>>> import numpy as np
>>> np.set_printoptions(precision=2, suppress=True, linewidth=140)
>>> m1 = np.load("arr.npy")
>>> m1
array([[3, 2, 3, 1],
       [2, 4, 0, 0],
       [3, 0, 5, 1],
       [1, 0, 1, 1]])
>>> # symmetric, so the eigenvalues are real
>>> w, evecs = np.linalg.eigh(m1)
>>> x0 = np.array([-2, 2, 0, -1])
>>> (np.sign(evecs[:, -1].round(6)) == np.sign(evecs[0, -1].round(6))).astype(int)
array([1, 1, 1, 1])
>>> np.linalg.eigvalsh(m1[1:, 1:])
array([0.76, 4.  , 5.24])
>>> print(np.round(x0 @ m1 @ x0 / (x0 @ x0), 2), round(float(w[0]), 2), round(float(w[-1]), 2))
1.89 -0.0 7.85
>>> U, s, vt = np.linalg.svd(m1)
>>> np.argmax(s[:-1] / (s[1:] + 1e-6)) + 1
np.int64(3)
>>> A2 = U[:, :3] @ np.diag(s[:3]) @ vt[:3]
>>> round(np.linalg.norm(m1 - A2) / np.linalg.norm(m1), 2)
np.float64(0.0)
>>> round(np.abs(m1 - A2).max(), 2)
np.float64(0.0)
>>> print(np.linalg.matrix_rank(A2))
3
>>> np.linalg.matrix_rank(m1, rtol=0.05)
np.int64(3)
>>> A2 = np.array([[9, 0], [-8, -4], [6, 7], [8, 3]])
>>> np.einsum("ij->j", m1)
array([9, 6, 9, 3])
>>> np.einsum("ik,kj->ij", m1, A2)
array([[ 37,  16],
       [-14, -16],
       [ 65,  38],
       [ 23,  10]])
>>> A2.T @ m1.T
array([[ 37, -14,  65,  23],
       [ 16, -16,  38,  10]])
>>> print(np.vstack([m1, A2.T]).shape)
(6, 4)
>>> U, s, vt = np.linalg.svd(m1)
>>> evecs = vt[:(s > 1e-8).sum()]
>>> rng = np.random.default_rng(78631)
>>> x0 = m1[3] + 2 * m1[2] + rng.integers(2) * np.eye(4)[3]
>>> x0
array([ 7.,  0., 11.,  3.])
>>> np.linalg.matrix_rank(np.vstack([m1, x0]))
np.int64(3)
>>> print(evecs.T @ evecs)
[[ 0.43  0.29  0.29  0.29]
 [ 0.29  0.86 -0.14 -0.14]
 [ 0.29 -0.14  0.86 -0.14]
 [ 0.29 -0.14 -0.14  0.86]]
>>> np.allclose(evecs.T @ evecs @ x0, x0)
True
>>> print(np.round(np.linalg.norm(x0 - evecs.T @ evecs @ x0), 2))
0.0
>>> K = np.loadtxt("m.csv", delimiter=",")
>>> print(K)
[[  9.31   4.63  -8.69  -4.03  11.76  -5.5 ]
 [  9.21   3.53 -10.7   -4.96  11.93  -6.58]
 [  8.57   4.97 -13.01  -3.45   9.32  -4.14]
 [  9.8    2.44  -9.75  -6.4    9.57  -4.4 ]
 [  9.26   4.95 -10.37  -4.16   9.7   -3.98]
 [ 10.93   5.96 -10.52  -4.83  10.02  -5.1 ]
 [  8.73   5.3   -8.33  -4.37  10.58  -5.53]
 [ 10.02   6.08  -9.51  -4.59  10.34  -3.7 ]
 [  9.84   4.32  -9.63  -6.05   9.22  -5.42]
 [  9.79   3.53  -9.04  -5.04   8.96  -5.33]
 [ 11.39   3.55  -8.96  -4.69   9.86  -6.39]
 [ 10.53   6.    -8.05  -2.21  11.2   -5.58]
 [  9.26   5.14 -11.09  -4.87   9.34  -4.41]
 [  9.69   6.48  -9.32  -4.18   9.01  -5.71]
 [  8.55   4.3   -9.04  -4.1   10.02  -5.39]
 [  9.26   5.54  -7.86  -4.05   9.72  -5.1 ]
 [  9.89   4.3   -9.32  -3.71  10.69  -6.13]
 [  8.85   4.03 -11.08  -4.81   9.99  -5.27]]
>>> Q, R = np.linalg.qr(K)
>>> Q @ R
array([[  9.31,   4.63,  -8.69,  -4.03,  11.76,  -5.5 ],
       [  9.21,   3.53, -10.7 ,  -4.96,  11.93,  -6.58],
       [  8.57,   4.97, -13.01,  -3.45,   9.32,  -4.14],
       [  9.8 ,   2.44,  -9.75,  -6.4 ,   9.57,  -4.4 ],
       [  9.26,   4.95, -10.37,  -4.16,   9.7 ,  -3.98],
       [ 10.93,   5.96, -10.52,  -4.83,  10.02,  -5.1 ],
       [  8.73,   5.3 ,  -8.33,  -4.37,  10.58,  -5.53],
       [ 10.02,   6.08,  -9.51,  -4.59,  10.34,  -3.7 ],
       [  9.84,   4.32,  -9.63,  -6.05,   9.22,  -5.42],
       [  9.79,   3.53,  -9.04,  -5.04,   8.96,  -5.33],
       [ 11.39,   3.55,  -8.96,  -4.69,   9.86,  -6.39],
       [ 10.53,   6.  ,  -8.05,  -2.21,  11.2 ,  -5.58],
       [  9.26,   5.14, -11.09,  -4.87,   9.34,  -4.41],
       [  9.69,   6.48,  -9.32,  -4.18,   9.01,  -5.71],
       [  8.55,   4.3 ,  -9.04,  -4.1 ,  10.02,  -5.39],
       [  9.26,   5.54,  -7.86,  -4.05,   9.72,  -5.1 ],
       [  9.89,   4.3 ,  -9.32,  -3.71,  10.69,  -6.13],
       [  8.85,   4.03, -11.08,  -4.81,   9.99,  -5.27]])
>>> np.allclose(R.T @ R, K.T @ K)
True
>>> print(np.round(Q.T @ Q, 2) + 0)
[[1. 0. 0. 0. 0. 0.]
 [0. 1. 0. 0. 0. 0.]
 [0. 0. 1. 0. 0. 0.]
 [0. 0. 0. 1. 0. 0.]
 [0. 0. 0. 0. 1. 0.]
 [0. 0. 0. 0. 0. 1.]]
